$ ipython --no-banner

In [1]: import numpy as np

In [2]: from numpy import linalg as LA

In [3]: np.set_printoptions(suppress=True, linewidth=200)

In [4]: J = np.loadtxt("a.csv", delimiter=",")

In [5]: J
Out[5]: 
array([[ -4.,   1.,  -2.,  -2.,  -5.,   6.,   1.,   7.],
       [  1.,   4.,  -8.,  -7.,   3.,   5.,   0.,  10.],
       [ -2.,  -8., -10.,  -6.,  -4.,   5.,   6.,   0.],
       [ -2.,  -7.,  -6.,   8.,  -5.,   6.,  -6.,  -1.],
       [ -5.,   3.,  -4.,  -5., -10.,  -3.,   6.,  -5.],
       [  6.,   5.,   5.,   6.,  -3.,  -2.,   1.,  -4.],
       [  1.,   0.,   6.,  -6.,   6.,   1.,   4.,   7.],
       [  7.,  10.,   0.,  -1.,  -5.,  -4.,   7.,  -8.]])

In [6]: w, V = LA.eigh(J)

In [7]: x0 = np.array([0, -3, 3, 2, -2, -2, -3, -1])

In [8]: x0 @ J @ x0 / (x0 @ x0), np.round(w[0], 2), round(w[-1], 2)
Out[8]: (np.float64(7.1), np.float64(-25.46), np.float64(20.42))

In [9]: (np.sign(V[:, -1].round(6)) == np.sign(V[0, -1].round(6))).astype(int)
Out[9]: array([1, 1, 1, 0, 1, 0, 1, 1])

In [10]: np.abs(J).sum(axis=1).max(), np.round(np.abs(w).max(), 2)
Out[10]: (np.float64(42.0), np.float64(25.46))

In [11]: np.round(LA.eigvalsh(J[1:, 1:]), 2)
Out[11]: array([-23.67, -20.93,  -4.05,  -0.68,   4.83,  10.35,  20.16])

In [12]: np.all(LA.eigvalsh(J) > 0)
Out[12]: np.False_

In [13]: np.round(LA.eigvalsh(J).min(), 2)
Out[13]: np.float64(-25.46)

In [14]: rng = np.random.default_rng(5)

In [15]: lab = rng.permutation(8)

In [16]: lab
Out[16]: array([1, 4, 2, 3, 7, 5, 6, 0])

In [17]: M2 = J[lab][:, lab]

In [18]: np.trace(M2)
Out[18]: np.float64(-18.0)

In [19]: np.round(np.sort(np.abs(LA.eigvals(M2))), 2)
Out[19]: array([ 0.19,  1.02,  7.39,  9.4 , 11.74, 20.42, 21.47, 25.46])

In [20]: np.allclose(M2, J)
Out[20]: False

In [21]: M2
Out[21]: 
array([[  4.,   3.,  -8.,  -7.,  10.,   5.,   0.,   1.],
       [  3., -10.,  -4.,  -5.,  -5.,  -3.,   6.,  -5.],
       [ -8.,  -4., -10.,  -6.,   0.,   5.,   6.,  -2.],
       [ -7.,  -5.,  -6.,   8.,  -1.,   6.,  -6.,  -2.],
       [ 10.,  -5.,   0.,  -1.,  -8.,  -4.,   7.,   7.],
       [  5.,  -3.,   5.,   6.,  -4.,  -2.,   1.,   6.],
       [  0.,   6.,   6.,  -6.,   7.,   1.,   4.,   1.],
       [  1.,  -5.,  -2.,  -2.,   7.,   6.,   1.,  -4.]])
